$ ipython --no-banner

In [1]: import numpy as np

In [2]: from numpy import linalg as LA

In [3]: np.set_printoptions(suppress=True, linewidth=100)

In [4]: mat = np.load("w.npy")

In [5]: mat
Out[5]: 
array([[ 5,  2,  0,  0],
       [-4,  3,  0,  0],
       [ 0,  0,  5,  2],
       [ 0,  0, -4,  3]])

In [6]: A2 = LA.invert(mat)
---------------------------------------------------------------------------
AttributeError                            Traceback (most recent call last)
Cell In[6], line 1
----> 1 A2 = LA.invert(mat)

AttributeError: module 'numpy.linalg' has no attribute 'invert'

In [7]: A2 = LA.inv(mat)

In [8]: round(LA.slogdet(mat)[0], 1)
Out[8]: np.float64(1.0)

In [9]: np.round(LA.inv(A2), 1)
Out[9]: 
array([[ 5.,  2.,  0.,  0.],
       [-4.,  3., -0., -0.],
       [ 0.,  0.,  5.,  2.],
       [-0., -0., -4.,  3.]])

In [10]: np.allclose(A2, mat.T)
Out[10]: False

In [11]: round(float(LA.cond(mat)), 1)
Out[11]: 1.8

In [12]: np.flatnonzero(LA.matrix_power((mat != 0) + (mat.T != 0) + np.eye(4), 4)[0])
Out[12]: array([0, 1])

In [13]: round(float(LA.det(mat)), 1)
Out[13]: 529.0

In [14]: np.round(np.sort(LA.eigvals(mat).real), 1)
Out[14]: array([4., 4., 4., 4.])

In [15]: (LA.matrix_power((mat != 0) + (mat.T != 0) + np.eye(4), 4) > 0).astype(int)
Out[15]: 
array([[1, 1, 0, 0],
       [1, 1, 0, 0],
       [0, 0, 1, 1],
       [0, 0, 1, 1]])

In [16]: A2 = mat[0, 0] * mat[1:] - np.outer(mat[1:, 0], mat[0])

In [17]: A2
Out[17]: 
array([[  0,  23,   0,   0],
       [  0,   0,  25,  10],
       [  0,   0, -20,  15]])

In [18]: np.flatnonzero(~A2.round(6).any(axis=1))
Out[18]: array([], dtype=int64)

In [19]: A2 = np.array([[3, 0, -1], [1, 2, 2], [2, -3, 0], [-2, 0, -1]])

In [20]: np.einsum("ik,kj->ij", mat, A2)
Out[20]: 
array([[ 17,   4,  -1],
       [ -9,   6,  10],
       [  6, -15,  -2],
       [-14,  12,  -3]])

In [21]: A2 @ mat
---------------------------------------------------------------------------
ValueError                                Traceback (most recent call last)
Cell In[21], line 1
----> 1 A2 @ mat

ValueError: matmul: Input operand 1 has a mismatch in its core dimension 0, with gufunc signature (n?,k),(k,m?)->(n?,m?) (size 4 is different from 3)

In [22]: mat @ A2
Out[22]: 
array([[ 17,   4,  -1],
       [ -9,   6,  10],
       [  6, -15,  -2],
       [-14,  12,  -3]])

In [23]: rng = np.random.default_rng(229138)

In [24]: W0 = np.eye(10, dtype=int)[rng.permutation(10)]

In [25]: W0
Out[25]: 
array([[0, 0, 0, 0, 1, 0, 0, 0, 0, 0],
       [0, 1, 0, 0, 0, 0, 0, 0, 0, 0],
       [0, 0, 0, 0, 0, 1, 0, 0, 0, 0],
       [0, 0, 0, 1, 0, 0, 0, 0, 0, 0],
       [0, 0, 0, 0, 0, 0, 0, 0, 0, 1],
       [0, 0, 1, 0, 0, 0, 0, 0, 0, 0],
       [0, 0, 0, 0, 0, 0, 0, 1, 0, 0],
       [0, 0, 0, 0, 0, 0, 0, 0, 1, 0],
       [1, 0, 0, 0, 0, 0, 0, 0, 0, 0],
       [0, 0, 0, 0, 0, 0, 1, 0, 0, 0]])

In [26]: np.round(np.sort(np.abs(LA.eigvals(W0)))[::-1], 1)
Out[26]: array([1., 1., 1., 1., 1., 1., 1., 1., 1., 1.])

In [27]: LA.matrix_power(W0, 100)
Out[27]: 
array([[0, 0, 0, 0, 0, 0, 0, 1, 0, 0],
       [0, 1, 0, 0, 0, 0, 0, 0, 0, 0],
       [0, 0, 1, 0, 0, 0, 0, 0, 0, 0],
       [0, 0, 0, 1, 0, 0, 0, 0, 0, 0],
       [0, 0, 0, 0, 0, 0, 0, 0, 1, 0],
       [0, 0, 0, 0, 0, 1, 0, 0, 0, 0],
       [0, 0, 0, 0, 1, 0, 0, 0, 0, 0],
       [0, 0, 0, 0, 0, 0, 0, 0, 0, 1],
       [0, 0, 0, 0, 0, 0, 1, 0, 0, 0],
       [1, 0, 0, 0, 0, 0, 0, 0, 0, 0]])

In [28]: p = np.eye(10)[9]

In [29]: for _ in range(3):
    ...:     p = p @ W0
    ...:     print(p.round(1))
    ...: 
[0. 0. 0. 0. 0. 0. 1. 0. 0. 0.]
[0. 0. 0. 0. 0. 0. 0. 1. 0. 0.]
[0. 0. 0. 0. 0. 0. 0. 0. 1. 0.]
